$ python3 -q
>>> import numpy as np
>>> import numpy.linalg as la
>>> np.set_printoptions(precision=1, suppress=True, linewidth=120)
>>> M = np.load("w.npy")
>>> print(M)
[[ 0  0  0  0]
 [ 3 -1  0  0]
 [-3  3 -1  0]
 [-1  2  2 -1]]
>>> P = np.triu(np.array([[9, 3, 0, 7], [5, -8, 3, -4], [3, 2, 8, 2], [-7, -9, 2, -8]]), 1) + np.eye(4)
>>> M2 = P @ M @ la.inv(P)
>>> print(np.trace(M2), np.trace(M))
-3.0 -3
>>> print(np.round(la.det(M2), 1))
-0.0
>>> print(la.matrix_rank(M2))
3
>>> print(M2)
[[  2.   5.  -1.   1.]
 [ -2.   6. -29. 100.]
 [ -5.  22. -63. 247.]
 [ -1.   5. -13.  52.]]
>>> print(P @ M - M @ P)
[[  2.  11.  14.  -7.]
 [ -5.  -8.  -8. -21.]
 [ -2.  13.  -5.  33.]
 [  0.   3.  -6.  11.]]
>>> E = np.abs(np.array([[9, 3, 8, 1, 5],
...     [2, 5, 2, 0, 7],
...     [5, 4, 3, 7, 7],
...     [2, 3, 6, 4, 1],
...     [3, 1, 9, 7, 7]])) + np.eye(5)
>>> E = E / E.sum(axis=1, keepdims=True)
>>> print(E.round(1) + 0)
[[0.4 0.1 0.3 0.  0.2]
 [0.1 0.4 0.1 0.  0.4]
 [0.2 0.1 0.1 0.3 0.3]
 [0.1 0.2 0.4 0.3 0.1]
 [0.1 0.  0.3 0.2 0.3]]
>>> # rows sum to 1
>>> rng = np.random.default_rng(51092)
>>> z = rng.permutation(5)
>>> M2 = E[:, z] * rng.choice([-1, 1], 5)
>>> print(M2.round(1) + 0)
[[-0.2 -0.1 -0.3  0.4  0. ]
 [-0.4 -0.4 -0.1  0.1  0. ]
 [-0.3 -0.1 -0.1  0.2  0.3]
 [-0.1 -0.2 -0.4  0.1  0.3]
 [-0.3  0.  -0.3  0.1  0.2]]
>>> left, _, VT = la.svd(E.T @ M2)
>>> print(z)
[4 1 2 0 3]
>>> print(np.round(left @ VT, 1) + 0)
[[ 0.  0.  0.  1.  0.]
 [ 0. -1.  0.  0.  0.]
 [ 0.  0. -1.  0.  0.]
 [ 0.  0.  0.  0.  1.]
 [-1.  0.  0.  0.  0.]]
>>> z = rng.permutation(5)
>>> print(z)
[3 4 2 1 0]
>>> M2 = E[z][:, z]
>>> print(np.round(la.det(M2), 1), round(la.det(E[z]), 1))
-0.0 0.0
>>> print(np.sort(np.abs(la.eigvals(M2))))
[0.2 0.3 0.3 0.3 1. ]
>>> print(M2.round(1) + 0)
[[0.3 0.1 0.4 0.2 0.1]
 [0.2 0.3 0.3 0.  0.1]
 [0.3 0.3 0.1 0.1 0.2]
 [0.  0.4 0.1 0.4 0.1]
 [0.  0.2 0.3 0.1 0.4]]
>>> vec = np.array([0, -1, -2, -2, 0])
>>> a = np.maximum(M2 @ vec, 0)
>>> print(np.maximum(M2 @ vec, 0) - np.maximum(-M2 @ vec, 0))
[-1.1 -1.  -0.9 -1.4 -1. ]
>>> print(np.flatnonzero(a > 1e-9))
[]
>>> print(la.matrix_power(E, 2))
[[0.2 0.1 0.2 0.1 0.2]
 [0.2 0.2 0.2 0.1 0.3]
 [0.2 0.1 0.3 0.2 0.2]
 [0.2 0.2 0.2 0.2 0.2]
 [0.2 0.1 0.3 0.2 0.2]]
>>> print(E @ np.ones(5))
[1. 1. 1. 1. 1.]
>>> print(la.matrix_power(E, 100))
[[0.2 0.2 0.2 0.2 0.2]
 [0.2 0.2 0.2 0.2 0.2]
 [0.2 0.2 0.2 0.2 0.2]
 [0.2 0.2 0.2 0.2 0.2]
 [0.2 0.2 0.2 0.2 0.2]]
>>> print(np.sort(np.abs(la.eigvals(E)))[::-1])
[1.  0.3 0.3 0.3 0.2]
>>> pr = np.eye(5)[0]
>>> for _ in range(5):
...     pr = pr @ E
...     print(pr.round(1))
... 
[0.4 0.1 0.3 0.  0.2]
[0.2 0.1 0.2 0.1 0.2]
[0.2 0.1 0.3 0.2 0.2]
[0.2 0.1 0.2 0.2 0.2]
[0.2 0.2 0.2 0.2 0.2]
>>> M2 = la.inv(E)
>>> print(np.round(la.inv(M2), 1) + 0)
[[0.4 0.1 0.3 0.  0.2]
 [0.1 0.4 0.1 0.  0.4]
 [0.2 0.1 0.1 0.3 0.3]
 [0.1 0.2 0.4 0.3 0.1]
 [0.1 0.  0.3 0.2 0.3]]
>>> print(round(float(la.det(E) * la.det(M2)), 1))
1.0
>>> print(np.round(la.slogdet(E)[0], 1))
-1.0
>>> F = np.load("sample15.npy")
>>> print(F)
[[-5  0 -1]
 [ 0 -3  5]
 [ 0  0 -2]]
>>> M2 = F / np.sqrt((F ** 2).mean(axis=1, keepdims=True))
>>> print(M2[2])
[ 0.   0.  -1.7]
>>> print(la.matrix_rank(F - F.mean(axis=1, keepdims=True)))
2
>>> print(la.norm(M2, axis=1))
[1.7 1.7 1.7]
>>> print(F - F.mean(axis=1, keepdims=True))
[[-3.   2.   1. ]
 [-0.7 -3.7  4.3]
 [ 0.7  0.7 -1.3]]
>>> z = rng.permutation(3)
>>> M2 = F[:, z] * rng.choice([-1, 1], 3)
>>> print(M2)
[[ 1  0 -5]
 [-5 -3  0]
 [ 2  0  0]]
>>> left, _, VT = la.svd(F.T @ M2)
>>> print(np.round(left @ VT, 1) + 0)
[[ 0.  0.  1.]
 [ 0.  1.  0.]
 [-1.  0.  0.]]
>>> def softmax(z):
...     e = np.exp(z - z.max(axis=-1, keepdims=True))
...     return e / e.sum(axis=-1, keepdims=True)
... 
>>> print(softmax(M2).sum(axis=1))
[1. 1. 1.]
>>> S = M2 @ M2.T / np.sqrt(3)
>>> print(np.round(softmax(S + np.triu(np.full(S.shape, -np.inf), 1)), 1) + 0)
[[1.  0.  0. ]
 [0.  1.  0. ]
 [0.2 0.  0.8]]
>>> print(la.svd(F, compute_uv=False))
[6.3 4.9 1. ]
>>> print(F.sum(axis=1))
[-6  2 -2]
>>> print(np.count_nonzero(F))
5
>>> F[3]
Traceback (most recent call last):
  File "<python-input-62>", line 1, in <module>
    F[3]
    ~^^^
IndexError: index 3 is out of bounds for axis 0 with size 3
>>> print(F.sum(axis=0))
[-5 -3  2]
>>> print(np.abs(F).max())
5
>>> print(F.mean(axis=0))
[-1.7 -1.   0.7]
>>> print(np.round(la.norm(F), 1))
8.0
>>> arr = np.minimum.outer(np.arange(1, 7), np.arange(1, 7)) * -3
>>> print(arr)
[[ -3  -3  -3  -3  -3  -3]
 [ -3  -6  -6  -6  -6  -6]
 [ -3  -6  -9  -9  -9  -9]
 [ -3  -6  -9 -12 -12 -12]
 [ -3  -6  -9 -12 -15 -15]
 [ -3  -6  -9 -12 -15 -18]]
>>> blk = np.stack([arr, -3 * arr, arr[::-1]])
>>> print(la.det(blk))
[   729. 531441.   -729.]
>>> print(np.einsum("bij,cij->bc", blk, blk))
[[ 2709 -8127  1980]
 [-8127 24381 -5940]
 [ 1980 -5940  2709]]
>>> print(la.matrix_rank(blk))
[6 6 6]
>>> print(blk.shape)
(3, 6, 6)
>>> print(la.matrix_rank(blk.reshape(3, -1)))
2
>>> K = np.load("out3.npy")
>>> print(K)
[[  6.7 -13.2   6.5 -11.4   2.4]
 [  9.5 -14.6   5.9 -11.    2.1]
 [  9.5 -15.5   7.2 -11.    2.2]
 [  1.8  -4.2   2.1  21.  -14.6]
 [  6.8 -15.2   7.3 -10.1   4.1]
 [  0.8   1.5   5.1  -7.3  -1.4]
 [  3.5   1.4   6.3  -8.6  -2. ]
 [  2.6  -4.8   1.3  21.8 -15.8]
 [  7.8 -12.4   6.6 -10.7   2.4]
 [  8.7 -14.    7.2 -11.8   3. ]
 [  9.1 -15.1   6.4  -9.5   2.6]
 [  9.2 -13.5   7.2 -10.7   1.4]
 [  2.5  -3.2   0.7  21.1 -16.8]
 [  7.6 -13.    6.4 -10.8   1.2]
 [  3.2  -3.8   1.4  21.6 -16.5]
 [  1.7   0.4   4.8  -8.6  -3.2]
 [  2.   -0.4   4.7  -6.9  -2.8]
 [  1.2   0.    4.7  -8.   -3.1]
 [  3.2   3.7   4.4  -8.1  -2.1]
 [  2.8  -3.9   0.4  19.7 -14. ]
 [  1.2   1.3   3.4  -6.3  -2.9]
 [  7.6 -13.3   5.9  -9.6   4.1]
 [  0.5  -2.5   0.8  21.1 -13.6]
 [  9.6 -13.8   6.7 -10.2   1.7]
 [  1.   -6.3  -0.4  21.4 -15.3]
 [  1.6  -0.4   4.3  -7.5  -2.2]
 [  2.6   1.    2.7  -7.1  -2. ]
 [  1.1   1.1   4.   -7.6  -2.9]
 [  7.7 -14.5   8.  -10.8   2.5]
 [  2.   -3.8   1.8  22.4 -13.9]]
>>> Ac = K - K.mean(axis=0)
>>> left, sv, VT = la.svd(Ac, full_matrices=False)
>>> print(VT[0] * np.sign(VT[0, np.abs(VT[0]).argmax()]))
[-0.1  0.2 -0.1  0.9 -0.4]
>>> print(np.round(np.abs(VT[-1]), 1) + 0)
[0.3 0.1 0.9 0.  0.3]
>>> print(np.abs(VT[0]).argmax())
3
>>> print((np.sign(left[:, 0]) == np.sign(left[0, 0])).astype(int))
[1 1 1 0 1 1 1 0 1 1 1 1 0 1 0 1 1 1 1 0 1 1 0 1 0 1 1 1 1 0]
>>> print(np.round(Ac.mean(axis=0), 1) + 0)
[0. 0. 0. 0. 0.]
>>> d = la.norm(K[:, None] - K[None], axis=-1)
>>> print((d + 1e9 * np.eye(30)).round(6).argmin(axis=1))
[ 8 23  1 29 28 27 15 14 13 28  1 23 14  8 12 17 25 15  6  3 27  8 29 11  7 16 20 17  9  3]
>>> print(d.shape)
(30, 30)
>>> print(np.unravel_index(d.round(6).argmax(), d.shape))
(np.int64(9), np.int64(12))
>>> M2 = np.array([[-5, -3, -5, 5, 1], [-9, 0, 3, 4, 5]])
>>> m1 = M2.T @ M2
>>> print(m1)
[[106  15  -2 -61 -50]
 [ 15   9  15 -15  -3]
 [ -2  15  34 -13  10]
 [-61 -15 -13  41  25]
 [-50  -3  10  25  26]]
>>> left, sv, VT = la.svd(m1)
>>> print(np.argmax(sv[:-1] / (sv[1:] + 1e-6)) + 1)
2
>>> M2 = left[:, :2] @ np.diag(sv[:2]) @ VT[:2]
>>> print(round(np.abs(m1 - M2).max(), 1))
0.0
>>> print(la.matrix_rank(m1, rtol=0.05))
2
>>> print(la.matrix_rank(M2))
2
>>> print(np.round(la.norm(m1 - M2) / la.norm(m1), 1))
0.0
